>>> import numpy as np
>>> np.set_printoptions(precision=1, suppress=True, linewidth=160, legacy="1.25")
>>> X = np.load("test19.npy")
>>> X
array([[ 1, -1,  1, -1],
       [ 1,  0,  0,  0],
       [ 1,  1,  1,  1]])
>>> u = np.array([-5, -2])
>>> np.array([np.convolve(row, u, "same") for row in X])
array([[-5,  3, -3,  3],
       [-5, -2,  0,  0],
       [-5, -7, -7, -7]])
>>> np.correlate(X[2], X[0], "full")
array([-1,  0, -1,  0,  1,  0,  1])
>>> G = X.T @ X
>>> print(np.linalg.svd(X, compute_uv=False) ** 2)
[4.6 4.  0.4]
>>> np.linalg.eigvalsh(G)[::-1]
array([4.6, 4. , 0.4, 0. ])
>>> print(np.linalg.matrix_rank(G))
3
>>> print(np.allclose(G, G.T))
True
>>> M2 = np.array([[0, 2], [-1, -1]])
>>> basis = np.kron(M2, X)
>>> np.linalg.matrix_rank(basis)
6
>>> J = np.array([[0.0, 4.0, 10.0, 7.0],
...     [0.0, -9.0, -16.0, -8.0],
...     [0.0, 4.0, 10.0, 7.0],
...     [0.0, -4.0, -14.0, -11.0]])
>>> J
array([[  0.,   4.,  10.,   7.],
       [  0.,  -9., -16.,  -8.],
       [  0.,   4.,  10.,   7.],
       [  0.,  -4., -14., -11.]])
>>> rng = np.random.default_rng(81728)
>>> labels = rng.permutation(4)
>>> labels
array([2, 3, 1, 0])
>>> M2 = J[labels][:, labels]
>>> M2
array([[ 10.,   7.,   4.,   0.],
       [-14., -11.,  -4.,   0.],
       [-16.,  -8.,  -9.,   0.],
       [ 10.,   7.,   4.,   0.]])
>>> print(np.diag(M2))
[ 10. -11.  -9.   0.]
>>> Uu, sig, vt = np.linalg.svd(J)
>>> sig
array([32.3,  4.3,  0.2,  0. ])
>>> M2 = Uu[:, :3] @ np.diag(sig[:3]) @ vt[:3]
>>> np.round(np.abs(J - M2).max(), 1)
0.0
>>> J.ravel(order="F")
array([  0.,   0.,   0.,   0.,   4.,  -9.,   4.,  -4.,  10., -16.,  10., -14.,   7.,  -8.,   7., -11.])
>>> J.reshape(-1, 2)
array([[  0.,   4.],
       [ 10.,   7.],
       [  0.,  -9.],
       [-16.,  -8.],
       [  0.,   4.],
       [ 10.,   7.],
       [  0.,  -4.],
       [-14., -11.]])
>>> blk = J.reshape(4, 2, -1)
>>> np.einsum("ihd,jhd->hij", blk, blk).shape
(2, 4, 4)
>>> print(blk.sum(axis=1))
[[ 10.  11.]
 [-16. -17.]
 [ 10.  11.]
 [-14. -15.]]
>>> blk.transpose(1, 0, 2)
array([[[  0.,   4.],
        [  0.,  -9.],
        [  0.,   4.],
        [  0.,  -4.]],

       [[ 10.,   7.],
        [-16.,  -8.],
        [ 10.,   7.],
        [-14., -11.]]])
>>> blk[:, 0]
array([[ 0.,  4.],
       [ 0., -9.],
       [ 0.,  4.],
       [ 0., -4.]])
>>> round(float(np.linalg.det(J)), 1)
0.0
>>> np.allclose(J, J.T)
False
>>> print(np.sort(np.abs(np.linalg.eigvals(J))))
[0. 1. 4. 5.]
>>> print((J + J.T) / 2)
[[  0.    2.    5.    3.5]
 [  2.   -9.   -6.   -6. ]
 [  5.   -6.   10.   -3.5]
 [  3.5  -6.   -3.5 -11. ]]
>>> np.linalg.matrix_power(J, 2)
array([[  0., -24., -62., -39.],
       [  0.,  49.,  96.,  48.],
       [  0., -24., -62., -39.],
       [  0.,  24.,  78.,  55.]])
>>> hat = np.triu(np.array([[4, 4, -4, 1], [-5, -1, -4, -5], [-5, -4, -4, 0], [3, 4, 3, 5]]), 1) + np.eye(4)
>>> M2 = hat @ J @ np.linalg.inv(hat)
>>> hat @ J - J @ hat
array([[   0.,  -56., -102.,  -51.],
       [   0.,    4.,   -6.,  -18.],
       [   0.,    0.,   16.,   20.],
       [   0.,    0.,  -16.,  -20.]])
>>> round(np.linalg.det(M2), 1)
0.0
